% ipython --no-banner

In [1]: import numpy as np

In [2]: np.set_printoptions(precision=1, suppress=True, linewidth=100)

In [3]: E = np.load("sample7.npy")

In [4]: E
Out[4]: 
array([[  6. ,  12.3,  -9. ],
       [  2.3, -10. ,  -0.3],
       [ -3.5, -22. ,   6.1],
       [  4.9,   6.2,  -1.9],
       [ 18.2,  11.6,   8.5],
       [ -7.3,  -9.5,  -1.8],
       [  0. , -31. ,  -4.6],
       [  6.6,   3.6,  -3.4],
       [ 17.2,  -1.5,   9.5],
       [ 18.1, -25.6,   6. ],
       [-21.4, -26. ,  -4.8],
       [ -5.2, -10. ,  -1. ],
       [  8. ,  -5. ,  -1.4],
       [ -4.1,  22.7,   0.3],
       [-19.2,  -9.2,   1.8],
       [ -8.3,  18. ,   5.1],
       [ -9.9,  20.1,  -1.6]])

In [5]: Xs = E - E.mean(axis=0)

In [6]: left, sigma, vt = np.linalg.svd(Xs, full_matrices=False)

In [7]: np.round(np.abs(vt[-1]), 1) + 0
Out[7]: array([0.2, 0. , 1. ])

In [8]: np.abs(left[:, 0]).argmax()
Out[8]: np.int64(6)

In [9]: np.abs(vt[0]).argmax()
Out[9]: np.int64(1)

In [10]: np.round(Xs.mean(axis=0), 1) + 0
Out[10]: array([0., 0., 0.])

In [11]: (np.sign(left[:, 0]) == np.sign(left[0, 0])).astype(int)
Out[11]: array([1, 0, 0, 1, 1, 0, 0, 1, 1, 0, 0, 0, 0, 1, 0, 1, 1])

In [12]: idx = E[:, 2] > np.median(E[:, 2])

In [13]: u = E[idx].mean(axis=0) - E[~idx].mean(axis=0)

In [14]: ((E - E.mean(axis=0)) @ u > 0).astype(int)
Out[14]: array([0, 0, 0, 1, 1, 0, 0, 1, 1, 1, 0, 0, 1, 1, 0, 1, 0])

In [15]: u
Out[15]: array([4.6, 2.4, 7.9])

In [16]: idx.astype(int)
Out[16]: array([0, 1, 1, 0, 1, 0, 0, 0, 1, 1, 0, 0, 0, 1, 1, 1, 0])

In [17]: np.argsort(-np.abs(u).round(6), kind="stable")
Out[17]: array([2, 0, 1])

In [18]: rng = np.random.default_rng(70)

In [19]: idx = rng.permutation(3)

In [20]: M2 = E[:, idx] * rng.choice([-1, 1], 3)

In [21]: M2
Out[21]: 
array([[ 12.3,   9. ,  -6. ],
       [-10. ,   0.3,  -2.3],
       [-22. ,  -6.1,   3.5],
       [  6.2,   1.9,  -4.9],
       [ 11.6,  -8.5, -18.2],
       [ -9.5,   1.8,   7.3],
       [-31. ,   4.6,  -0. ],
       [  3.6,   3.4,  -6.6],
       [ -1.5,  -9.5, -17.2],
       [-25.6,  -6. , -18.1],
       [-26. ,   4.8,  21.4],
       [-10. ,   1. ,   5.2],
       [ -5. ,   1.4,  -8. ],
       [ 22.7,  -0.3,   4.1],
       [ -9.2,  -1.8,  19.2],
       [ 18. ,  -5.1,   8.3],
       [ 20.1,   1.6,   9.9]])

In [22]: left, _, vt = np.linalg.svd(E.T @ M2)

In [23]: idx
Out[23]: array([1, 2, 0])

In [24]: Xs = (E - E.mean(axis=0)) / E.std(axis=0)

In [25]: np.argwhere(np.abs(Xs) > 2)
Out[25]: array([], shape=(0, 2), dtype=int64)

In [26]: Xs.std(axis=0)
Out[26]: array([1., 1., 1.])

In [27]: coef = np.linalg.lstsq(np.delete(Xs, 0, axis=1), Xs[:, 0])[0]

In [28]: np.abs(coef).argmax()
Out[28]: np.int64(1)

In [29]: coef
Out[29]: array([0.1, 0.4])

In [30]: np.round(1 - np.var(Xs[:, 0] - np.delete(Xs, 0, axis=1) @ coef), 1)
Out[30]: np.float64(0.2)

In [31]: ang = np.deg2rad(36)

In [32]: W0 = np.eye(4)

In [33]: W0[np.ix_([3, 0], [3, 0])] = [[np.cos(ang), -np.sin(ang)], [np.sin(ang), np.cos(ang)]]

In [34]: W0
Out[34]: 
array([[ 0.8,  0. ,  0. ,  0.6],
       [ 0. ,  1. ,  0. ,  0. ],
       [ 0. ,  0. ,  1. ,  0. ],
       [-0.6,  0. ,  0. ,  0.8]])

In [35]: x0 = np.array([1, -3, 1, 1])

In [36]: round(float(np.linalg.norm(x0)), 1), round(float(np.linalg.norm(W0 @ x0)), 1)
Out[36]: (3.5, 3.5)

In [37]: round(float(np.linalg.det(W0)), 1)
Out[37]: 1.0

In [38]: W0.T @ (W0 @ x0)
Out[38]: array([ 1., -3.,  1.,  1.])

In [39]: np.sort(np.abs(np.degrees(np.angle(np.linalg.eigvals(W0)))))
Out[39]: array([ 0.,  0., 36., 36.])

In [40]: np.linalg.inv(W0)
Out[40]: 
array([[ 0.8,  0. ,  0. , -0.6],
       [ 0. ,  1. ,  0. ,  0. ],
       [ 0. ,  0. ,  1. ,  0. ],
       [ 0.6,  0. ,  0. ,  0.8]])

In [41]: idx = rng.permutation(4)

In [42]: idx
Out[42]: array([1, 0, 2, 3])

In [43]: M2 = W0[idx][:, idx]

In [44]: np.round(np.trace(M2), 1)
Out[44]: np.float64(3.6)

In [45]: M2
Out[45]: 
array([[ 1. ,  0. ,  0. ,  0. ],
       [ 0. ,  0.8,  0. ,  0.6],
       [ 0. ,  0. ,  1. ,  0. ],
       [ 0. , -0.6,  0. ,  0.8]])

In [46]: np.diag(M2)
Out[46]: array([1. , 0.8, 1. , 0.8])
